$ python -q
>>> import numpy as np
>>> np.set_printoptions(precision=2, suppress=True, linewidth=120, legacy="1.25")
>>> M2 = np.array([[-7, -3], [-3, 2], [-2, -9]])
>>> m1 = np.tile(M2, (2, 3))
>>> print(m1)
[[-7 -3 -7 -3 -7 -3]
 [-3  2 -3  2 -3  2]
 [-2 -9 -2 -9 -2 -9]
 [-7 -3 -7 -3 -7 -3]
 [-3  2 -3  2 -3  2]
 [-2 -9 -2 -9 -2 -9]]
>>> print(np.linalg.matrix_power(m1, 4))
[[58080 48400 58080 48400 58080 48400]
 [ 5808  4840  5808  4840  5808  4840]
 [63888 53240 63888 53240 63888 53240]
 [58080 48400 58080 48400 58080 48400]
 [ 5808  4840  5808  4840  5808  4840]
 [63888 53240 63888 53240 63888 53240]]
>>> print(m1 @ m1)
[[120 100 120 100 120 100]
 [ 12  10  12  10  12  10]
 [132 110 132 110 132 110]
 [120 100 120 100 120 100]
 [ 12  10  12  10  12  10]
 [132 110 132 110 132 110]]
>>> np.linalg.determinant(m1)
Traceback (most recent call last):
  File "<python-input-7>", line 1, in <module>
    np.linalg.determinant(m1)
    ^^^^^^^^^^^^^^^^^^^^^
AttributeError: module 'numpy.linalg' has no attribute 'determinant'
>>> print(np.allclose(m1, m1.T))
False
>>> print(np.allclose(m1 @ m1.T, m1.T @ m1))
False
>>> print([round(float(x), 2) for x in np.linalg.svd(m1, compute_uv=False)[:3]])
[26.23, 15.75, 0.0]
>>> print(np.linalg.cond(m1) > 100)
True
>>> Q, _ = np.linalg.qr(np.array([[0.0, -0.2, -0.5, -0.3, -0.2, -0.8, -0.9, -0.4],
...     [-0.9, 0.8, 0.1, -1.4, -1.8, -1.1, 0.1, -0.1],
...     [1.0, 0.1, 0.8, 1.9, 0.2, 1.4, -1.5, 0.1],
...     [0.2, -0.1, 1.6, -0.6, 0.3, -0.5, -1.9, 0.6],
...     [-1.3, -0.2, -0.9, -0.7, 0.6, -0.8, -0.2, 0.3],
...     [0.1, -1.7, -1.2, 2.0, -1.7, -0.2, 1.6, -0.5],
...     [-0.4, -0.8, -1.4, -1.5, -0.3, 0.1, -1.3, 0.5],
...     [-2.0, -1.6, -0.8, 0.2, 0.3, -1.3, 2.5, 0.4]]))
>>> feats = 3 * Q
>>> print(feats)
[[ 0.    0.25  0.57 -0.47  0.06 -2.12 -1.21  1.56]
 [ 0.97 -1.44  0.04  0.12  2.33  0.41 -0.51  0.32]
 [-1.08  0.36 -0.59  1.23 -0.12  1.29 -1.87  0.83]
 [-0.22  0.22 -2.29 -1.51  0.35 -0.38 -0.72 -0.75]
 [ 1.4  -0.38  0.5   0.46 -0.93 -0.32 -1.64 -1.66]
 [-0.11  2.19  0.45  0.65  1.55 -0.41 -0.06 -1.  ]
 [ 0.43  0.81  1.2  -2.01 -0.04  1.47 -0.63  0.34]
 [ 2.16  1.04 -1.09  0.55 -0.39  0.32  0.41  1.16]]
>>> print(np.allclose(feats, feats.T))
False
>>> assert feats == feats.T
Traceback (most recent call last):
  File "<python-input-16>", line 1, in <module>
    assert feats == feats.T
           ^^^^^^^^^^^^^^^^
ValueError: The truth value of an array with more than one element is ambiguous. Use a.any() or a.all()
>>> print(round(float(np.trace(feats)), 2))
-4.35
